In [1]: import numpy as np

In [2]: import numpy.linalg as la

In [3]: np.set_printoptions(suppress=True, linewidth=120)

In [4]: F = 0.7 ** np.abs(np.subtract.outer(np.arange(4), np.arange(4)))

In [5]: print(F.round(3))
[[1.    0.7   0.49  0.343]
 [0.7   1.    0.7   0.49 ]
 [0.49  0.7   1.    0.7  ]
 [0.343 0.49  0.7   1.   ]]

In [6]: w, vecs = la.eig(F)

In [7]: print(np.round(F @ vecs[:, 0] - w[0] * vecs[:, 0], 3) + 0)
[0. 0. 0. 0.]

In [8]: print(np.round(np.sort(la.eigvals(F.T)), 3))
[0.203 0.318 0.754 2.725]

In [9]: print(round(float(np.prod(w)), 3))
0.133

In [10]: print(w.round(3))
[2.725 0.754 0.318 0.203]

In [11]: L = la.cholesky(F)

In [12]: print(np.round(F / np.sqrt(np.outer(np.diag(F), np.diag(F))), 3))
[[1.    0.7   0.49  0.343]
 [0.7   1.    0.7   0.49 ]
 [0.49  0.7   1.    0.7  ]
 [0.343 0.49  0.7   1.   ]]

In [13]: print(np.diag(L) ** 2)
[1.   0.51 0.51 0.51]

In [14]: print(la.eigvalsh(F).min() > 0)
True

In [15]: print(np.round(la.eigvals(F), 3))
[2.725 0.754 0.318 0.203]

In [16]: A = np.array([[4, 5, 6, 7, 8, 9],
    ...:     [10, 11, 12, 13, 14, 15],
    ...:     [16, 17, 18, 19, 20, 21],
    ...:     [22, 23, 24, 25, 26, 27]])

In [17]: print(A)
[[ 4  5  6  7  8  9]
 [10 11 12 13 14 15]
 [16 17 18 19 20 21]
 [22 23 24 25 26 27]]

In [18]: U, s, VT = la.svd(A)

In [19]: vecs = VT[:(s > 1e-8).sum()]

In [20]: rng = np.random.default_rng(3408)

In [21]: x = A[2] + -2 * A[0] + rng.integers(2) * np.eye(6)[5]

In [22]: print(x)
[8. 7. 6. 5. 4. 3.]

In [23]: print(np.allclose(vecs.T @ vecs @ x, x))
True

In [24]: print(round(float(la.norm(x - vecs.T @ vecs @ x)), 3))
0.0

In [25]: print(np.allclose(A[:-1].T @ la.lstsq(A[:-1].T, A[-1])[0], A[-1]))
True

In [26]: U, s, VT = la.svd(A)

In [27]: print(np.argmax(s[:-1] / (s[1:] + 1e-6)) + 1)
2

In [28]: B = U[:, :2] @ np.diag(s[:2]) @ VT[:2]

In [29]: print(round(float(la.norm(A - B, 2)), 3), np.round(s[2], 3))
0.0 0.0

In [30]: ang = np.radians(90)

In [31]: R = np.eye(6)

In [32]: R[1, 1] = R[0, 0] = np.cos(ang)

In [33]: R[1, 0], R[0, 1] = -np.sin(ang), np.sin(ang)

In [34]: print(R.round(3) + 0)
[[ 0.  1.  0.  0.  0.  0.]
 [-1.  0.  0.  0.  0.  0.]
 [ 0.  0.  1.  0.  0.  0.]
 [ 0.  0.  0.  1.  0.  0.]
 [ 0.  0.  0.  0.  1.  0.]
 [ 0.  0.  0.  0.  0.  1.]]

In [35]: B = A @ R.T

In [36]: print(np.round(la.svd(A, compute_uv=False), 3) + 0, np.round(la.svd(B, compute_uv=False), 3) + 0)
[83.097  3.309  0.     0.   ] [83.097  3.309  0.     0.   ]

In [37]: print(np.allclose(la.norm(A, axis=1), la.norm(B, axis=1)))
True

In [38]: print(B.round(3))
[[  5.  -4.   6.   7.   8.   9.]
 [ 11. -10.  12.  13.  14.  15.]
 [ 17. -16.  18.  19.  20.  21.]
 [ 23. -22.  24.  25.  26.  27.]]

In [39]: X = np.loadtxt("test18.csv", delimiter=",")

In [40]: print(X.round(3))
[[  6.804  -0.336   7.274  -3.715   5.691   3.49 ]
 [  7.91   -4.076   4.638  -0.843   5.447   5.074]
 [ -3.329   8.667   4.747  -3.633   1.828  -6.982]
 [ 19.514  -7.606  14.325  -7.781  11.471  16.179]
 [ -1.853   6.466   3.99   -2.594   2.158  -5.215]
 [  4.207   8.045   7.233  -6.217   5.6     2.949]
 [  4.442  -0.637   2.556  -0.139   4.057   2.289]
 [ -6.068  10.493 -10.02    5.876  -0.674  -2.502]
 [ -3.154   5.131   2.187  -0.739   1.174  -6.778]
 [ 16.031  -8.226   7.323  -2.415   9.031  14.36 ]
 [  6.934   6.745   7.568  -6.405   6.761   6.409]]

In [41]: U, s, VT = la.svd(X)

In [42]: print(s.round(3) + 0)
[50.136 24.079 12.262  5.664  0.     0.   ]

In [43]: B = U[:, :4] @ np.diag(s[:4]) @ VT[:4]

In [44]: print(la.matrix_rank(X, rtol=0.05))
4

In [45]: print(round(float(np.abs(X - B).max()), 3))
0.0
